$ ipython --no-banner

In [1]: import numpy as np

In [2]: np.set_printoptions(precision=2, suppress=True, linewidth=200)

In [3]: arr = np.loadtxt("out17.csv", delimiter=",")

In [4]: arr
Out[4]: 
array([[ 0.,  2.,  5.,  0., -7.,  0.,  0.,  0.,  0.,  9.,  0.,  0.,  3.],
       [ 0.,  9.,  0.,  0.,  0.,  0.,  0.,  0., -2.,  0.,  5., -4.,  0.],
       [-8.,  3.,  0.,  9., -5.,  0.,  0.,  3., -2.,  7.,  1.,  0., -6.],
       [ 0.,  0., -9.,  0.,  0.,  0.,  3.,  0.,  0.,  0.,  0.,  8.,  0.],
       [ 1.,  0.,  0.,  0., -5., -1.,  0.,  1.,  8., -3., -8.,  8.,  2.],
       [ 6.,  0., -7.,  0., -4.,  4.,  0.,  0.,  0., -9.,  0.,  0.,  0.],
       [ 0.,  0.,  3., -7.,  0.,  0.,  0.,  0.,  0.,  0.,  0.,  0.,  0.],
       [ 0., -3.,  5.,  0.,  0.,  0.,  0.,  0.,  0.,  0.,  0.,  0.,  2.],
       [ 0.,  5.,  5.,  0.,  0.,  0.,  0.,  0.,  0.,  7.,  0., -5.,  0.],
       [ 0.,  5.,  8., -5.,  0.,  0.,  0.,  0., -1.,  0.,  0.,  0., -7.],
       [ 0., -2.,  1.,  0.,  0.,  0.,  0., -7.,  0.,  0.,  0.,  7.,  0.],
       [ 0.,  0.,  0.,  0.,  0.,  0.,  0.,  0.,  2., -4.,  0.,  0.,  0.]])

In [5]: G = arr.T @ arr

In [6]: np.trace(G), (arr ** 2).sum()
Out[6]: (np.float64(1664.0), np.float64(1664.0))

In [7]: np.linalg.svd(arr, compute_uv=False) ** 2
Out[7]: array([580.44, 308.16, 272.92, 149.  , 125.16, 100.66,  59.01,  41.86,  17.81,   6.63,   1.69,   0.67])

In [8]: (arr @ arr.T).shape
Out[8]: (12, 12)

In [9]: np.linalg.matrix_rank(G)
Out[9]: np.int64(12)

In [10]: rng = np.random.default_rng(84)

In [11]: M2 = arr + rng.integers(-2, 3, (12, 10)) @ rng.integers(-2, 3, (10, 13))

In [12]: M2
Out[12]: 
array([[  9.,   5.,   3.,  12.,   6.,  12.,  -4.,   6.,  -2.,   9.,  -8.,   1.,  -2.],
       [ -4.,  13.,  13.,   2.,   0.,  -2.,  -1.,   1.,   6.,  -2.,   9.,   4.,  -8.],
       [-20.,   6.,  -9.,   6.,  -8.,   2.,  -2.,   0.,   9.,  15.,   3.,   6.,   0.],
       [  2., -12.,  -8.,  -3.,   8.,  -2.,  -3.,   7.,  -1., -14.,  -4.,   1., -13.],
       [ -2.,  -5.,   1.,   3., -11., -10.,  -8.,   0.,   6.,  -9., -12.,  22.,   1.],
       [  4.,   7.,  -8., -12.,  -6.,  -1.,   3.,  -1.,  -2.,   1.,   9.,  -3.,   6.],
       [  5., -10.,  10.,  -4.,   2.,  -2.,  -3.,   7.,   7., -19.,   0.,  -6., -14.],
       [ -1.,  -2.,  10.,   5.,  -1.,  -2.,   4.,  -4.,  -1.,  -3.,  -6.,  -4.,  -2.],
       [ -4.,  16.,   1.,  16.,   0.,  -7.,   3., -11.,  -2.,  21., -17.,  -3.,   9.],
       [  4.,   5.,  21.,   2.,   6.,   5.,  -3.,   7.,   1., -10.,  -1.,   2., -21.],
       [ -9.,   8.,   2.,   3.,  -1.,   1.,   2., -11.,   2.,  13.,  -2.,  10.,   6.],
       [  8.,  -3.,   7.,   0.,  10.,  -6.,  -8.,   8.,  -8.,  -9.,  -3.,   2.,  -9.]])

In [13]: np.round(np.linalg.svd(M2 - arr, compute_uv=False), 2) + 0
Out[13]: array([59.38, 36.35, 27.64, 24.14, 21.28, 19.5 , 13.04,  6.72,  2.97,  2.26,  0.  ,  0.  ])

In [14]: np.linalg.matrix_rank(M2 - arr, tol=1e-8)
Out[14]: np.int64(10)

In [15]: np.abs(M2 - arr).sum(axis=1)
Out[15]: array([ 77.,  57.,  70.,  80.,  63.,  63.,  85.,  41., 100.,  74.,  57.,  79.])
